$ python3 -q
>>> import numpy as np
>>> import numpy.linalg as la
>>> np.set_printoptions(precision=3, suppress=True, linewidth=100, sign=" ")
>>> def tidy(a):
...     return np.round(a, 3) + 0
... 
>>> m1 = np.array([[0, 1, 0, 1], [1, 0, 0, 0], [0, 0, 0, 1], [1, 0, 1, 0]])
>>> rng = np.random.default_rng(506)
>>> lab = rng.permutation(4)
>>> print(lab)
[ 1  2  0  3]
>>> Y = m1[lab][:, lab]
>>> print(tidy(np.sort(np.abs(la.eigvals(Y)))))
[ 0.618  0.618  1.618  1.618]
>>> print(np.allclose(Y, m1))
False
>>> print(np.diag(Y))
[ 0  0  0  0]
>>> print(tidy(la.det(Y)), tidy(la.det(m1[lab])))
1.0 1.0
>>> print(Y)
[[ 0  0  1  0]
 [ 0  0  0  1]
 [ 1  0  0  1]
 [ 0  1  1  0]]
>>> M = np.load("block8.npy")
>>> print(tidy(M))
[[-1.214  1.774 -1.406 -0.257]
 [ 1.774  0.27   0.482 -0.741]
 [-1.406  0.482  0.547  0.169]
 [-0.257 -0.741  0.169  0.397]]
>>> Y = np.array([[2, 1], [2, 2], [0, 1], [2, 2]])
>>> print(tidy(M @ Y))
[[ 0.607  0.415]
 [ 2.606  1.314]
 [-1.508  0.444]
 [-1.201 -0.775]]
>>> lab = rng.permutation(4)
>>> print(lab)
[ 2  3  1  0]
>>> Y = M[lab][:, lab]
>>> print(tidy(np.diag(Y)))
[ 0.547  0.397  0.27  -1.214]
>>> print(tidy(np.sort(np.abs(la.eigvals(Y)))))
[ 0.  1.  2.  3.]
>>> print(tidy(la.norm(M, 2) / la.norm(M)))
0.802
>>> print(la.cond(M) > 100)
True
>>> print(la.matrix_rank(M, rtol=0.1))
3
>>> mat = np.load("run7.npy")
>>> print(mat)
[[ 2.989 -3.465 -3.281  0.282 -3.373 -5.407 -3.46   4.661]
 [ 3.049 -3.266 -2.64  -0.132 -3.235 -4.829 -2.932  4.924]
 [ 2.793 -2.893 -2.779  0.185 -2.611 -5.128 -3.327  5.132]
 [ 2.454 -3.216 -3.463 -0.143 -3.246 -5.098 -3.243  4.824]
 [ 2.711 -3.058 -3.159  0.665 -3.302 -4.624 -3.324  4.997]
 [ 3.322 -2.339 -3.591 -0.3   -2.859 -4.907 -3.472  5.039]
 [ 3.083 -2.686 -3.031 -0.757 -2.991 -5.09  -2.405  5.232]
 [ 3.208 -3.081 -3.213  0.059 -2.881 -4.952 -2.913  5.139]
 [ 3.338 -2.87  -2.899 -0.483 -2.696 -5.385 -2.866  5.211]
 [ 0.025 -2.247  5.622 -5.375  3.99  -0.168 -4.818 -3.099]
 [ 0.209 -1.726  4.732 -4.968  4.092 -0.01  -4.633 -2.886]
 [ 0.107 -2.479  5.166 -5.192  3.933 -0.148 -5.08  -3.26 ]
 [ 0.438 -1.803  4.701 -5.292  4.106 -0.725 -5.055 -3.061]
 [-0.158 -1.909  4.834 -5.134  3.813 -0.326 -5.048 -2.92 ]
 [ 0.478 -1.94   5.495 -5.074  4.146  0.001 -5.022 -3.069]
 [ 0.364 -1.874  5.024 -4.739  3.921 -0.185 -5.094 -2.992]
 [-0.383 -2.542  4.971 -4.935  3.694  0.235 -4.955 -2.574]
 [-0.358 -1.407  4.842 -5.004  3.4    0.307 -5.405 -3.278]
 [ 3.982 -1.509 -3.635  3.909 -2.196  0.093 -3.243 -0.209]
 [ 3.794 -1.865 -3.804  3.87  -1.394  0.339 -3.264 -0.8  ]
 [ 4.095 -2.133 -3.733  3.857 -2.338 -0.293 -3.477  0.036]
 [ 3.995 -2.122 -4.241  3.975 -2.314  0.343 -2.815  0.176]
 [ 4.345 -1.76  -3.991  4.196 -2.319 -0.454 -3.504  0.039]
 [ 4.031 -2.031 -3.893  4.164 -2.265  0.299 -3.055  0.035]
 [ 4.206 -2.059 -4.229  4.6   -2.394 -0.216 -3.085  0.069]
 [ 3.872 -2.215 -3.737  3.672 -2.627 -0.127 -2.656  0.259]
 [ 4.142 -2.23  -3.587  4.104 -1.805 -0.167 -3.241 -0.591]]
>>> Xc = (mat - mat.mean(axis=0)) / mat.std(axis=0)
>>> print(tidy(Xc.std(axis=0)))
[ 1.  1.  1.  1.  1.  1.  1.  1.]
>>> c = la.lstsq(np.delete(Xc, 3, axis=1), Xc[:, 3])[0]
>>> print(np.abs(c).argmax())
2
>>> print(tidy(1 - np.var(Xc[:, 3] - np.delete(Xc, 3, axis=1) @ c)))
0.995
>>> Y = np.c_[mat[:, :3] @ np.array([[5, 2, 1], [3, 0, 3], [3, 3, 3]]), np.array([5, 5, 1, 2, 3, 5, 4, 5, 1, 5, 2, 3, 0, 5, 2, 5, 4, 0, 2, 5, 5, 4, 5, 5, 4, 2, 1])]
>>> print(tidy(Y))
[[ -5.293  -3.865 -17.249   5.   ]
 [ -2.473  -1.822 -14.669   5.   ]
 [ -3.051  -2.751 -14.223   1.   ]
 [ -7.767  -5.481 -17.583   2.   ]
 [ -5.096  -4.055 -15.94    3.   ]
 [ -1.18   -4.129 -14.468   5.   ]
 [ -1.736  -2.927 -14.068   4.   ]
 [ -2.842  -3.223 -15.674   5.   ]
 [ -0.617  -2.021 -13.969   1.   ]
 [ 10.25   16.916  10.15    5.   ]
 [ 10.063  14.614   9.227   2.   ]
 [  8.596  15.712   8.168   3.   ]
 [ 10.884  14.979   9.132   0.   ]
 [  7.985  14.186   8.617   5.   ]
 [ 13.055  17.441  11.143   2.   ]
 [ 11.27   15.8     9.814   5.   ]
 [  5.372  14.147   6.904   4.   ]
 [  8.515  13.81    9.947   0.   ]
 [  4.478  -2.941 -11.45    2.   ]
 [  1.963  -3.824 -13.213   5.   ]
 [  2.877  -3.009 -13.503   5.   ]
 [  0.886  -4.733 -15.094   4.   ]
 [  4.472  -3.283 -12.908   5.   ]
 [  2.383  -3.617 -13.741   5.   ]
 [  2.166  -4.275 -14.658   4.   ]
 [  1.504  -3.467 -13.984   2.   ]
 [  3.259  -2.477 -13.309   1.   ]]
>>> print(tidy(la.norm(la.qr(mat)[0].T @ Y, axis=0) ** 2 / ((Y ** 2).sum(axis=0) + 1e-12)))
[ 1.    1.    1.    0.82]
>>> print(la.matrix_rank(np.c_[mat, Y]))
9
>>> print(tidy(la.lstsq(mat, Y[:, 0])[0]))
[ 5.  3.  3.  0.  0.  0.  0.  0.]
